>>> import numpy as np
>>> np.set_printoptions(precision=3, suppress=True, linewidth=200, legacy="1.25")
>>> J = np.loadtxt("arr.csv", delimiter=",")
>>> J
array([[ 0.5  ,  0.   ,  0.   ,  0.   ,  0.   ,  0.   , -0.866,  0.   ],
       [ 0.   ,  1.   ,  0.   ,  0.   ,  0.   ,  0.   ,  0.   ,  0.   ],
       [ 0.   ,  0.   ,  1.   ,  0.   ,  0.   ,  0.   ,  0.   ,  0.   ],
       [ 0.   ,  0.   ,  0.   ,  1.   ,  0.   ,  0.   ,  0.   ,  0.   ],
       [ 0.   ,  0.   ,  0.   ,  0.   ,  1.   ,  0.   ,  0.   ,  0.   ],
       [ 0.   ,  0.   ,  0.   ,  0.   ,  0.   ,  1.   ,  0.   ,  0.   ],
       [ 0.866,  0.   ,  0.   ,  0.   ,  0.   ,  0.   ,  0.5  ,  0.   ],
       [ 0.   ,  0.   ,  0.   ,  0.   ,  0.   ,  0.   ,  0.   ,  1.   ]])
>>> # columns are unit length and at right angles
>>> np.sort(np.linalg.eigvals(J).real)
array([0.5, 0.5, 1. , 1. , 1. , 1. , 1. , 1. ])
>>> J @ J
array([[-0.5  ,  0.   ,  0.   ,  0.   ,  0.   ,  0.   , -0.866,  0.   ],
       [ 0.   ,  1.   ,  0.   ,  0.   ,  0.   ,  0.   ,  0.   ,  0.   ],
       [ 0.   ,  0.   ,  1.   ,  0.   ,  0.   ,  0.   ,  0.   ,  0.   ],
       [ 0.   ,  0.   ,  0.   ,  1.   ,  0.   ,  0.   ,  0.   ,  0.   ],
       [ 0.   ,  0.   ,  0.   ,  0.   ,  1.   ,  0.   ,  0.   ,  0.   ],
       [ 0.   ,  0.   ,  0.   ,  0.   ,  0.   ,  1.   ,  0.   ,  0.   ],
       [ 0.866,  0.   ,  0.   ,  0.   ,  0.   ,  0.   , -0.5  ,  0.   ],
       [ 0.   ,  0.   ,  0.   ,  0.   ,  0.   ,  0.   ,  0.   ,  1.   ]])
>>> (J != 0).astype(int)
array([[1, 0, 0, 0, 0, 0, 1, 0],
       [0, 1, 0, 0, 0, 0, 0, 0],
       [0, 0, 1, 0, 0, 0, 0, 0],
       [0, 0, 0, 1, 0, 0, 0, 0],
       [0, 0, 0, 0, 1, 0, 0, 0],
       [0, 0, 0, 0, 0, 1, 0, 0],
       [1, 0, 0, 0, 0, 0, 1, 0],
       [0, 0, 0, 0, 0, 0, 0, 1]])
>>> (np.linalg.matrix_power((J != 0) + (J.T != 0) + np.eye(8), 8) > 0).astype(int)
array([[1, 0, 0, 0, 0, 0, 1, 0],
       [0, 1, 0, 0, 0, 0, 0, 0],
       [0, 0, 1, 0, 0, 0, 0, 0],
       [0, 0, 0, 1, 0, 0, 0, 0],
       [0, 0, 0, 0, 1, 0, 0, 0],
       [0, 0, 0, 0, 0, 1, 0, 0],
       [1, 0, 0, 0, 0, 0, 1, 0],
       [0, 0, 0, 0, 0, 0, 0, 1]])
>>> np.flatnonzero(np.linalg.matrix_power((J != 0) + (J.T != 0) + np.eye(8), 8)[4])
array([4])
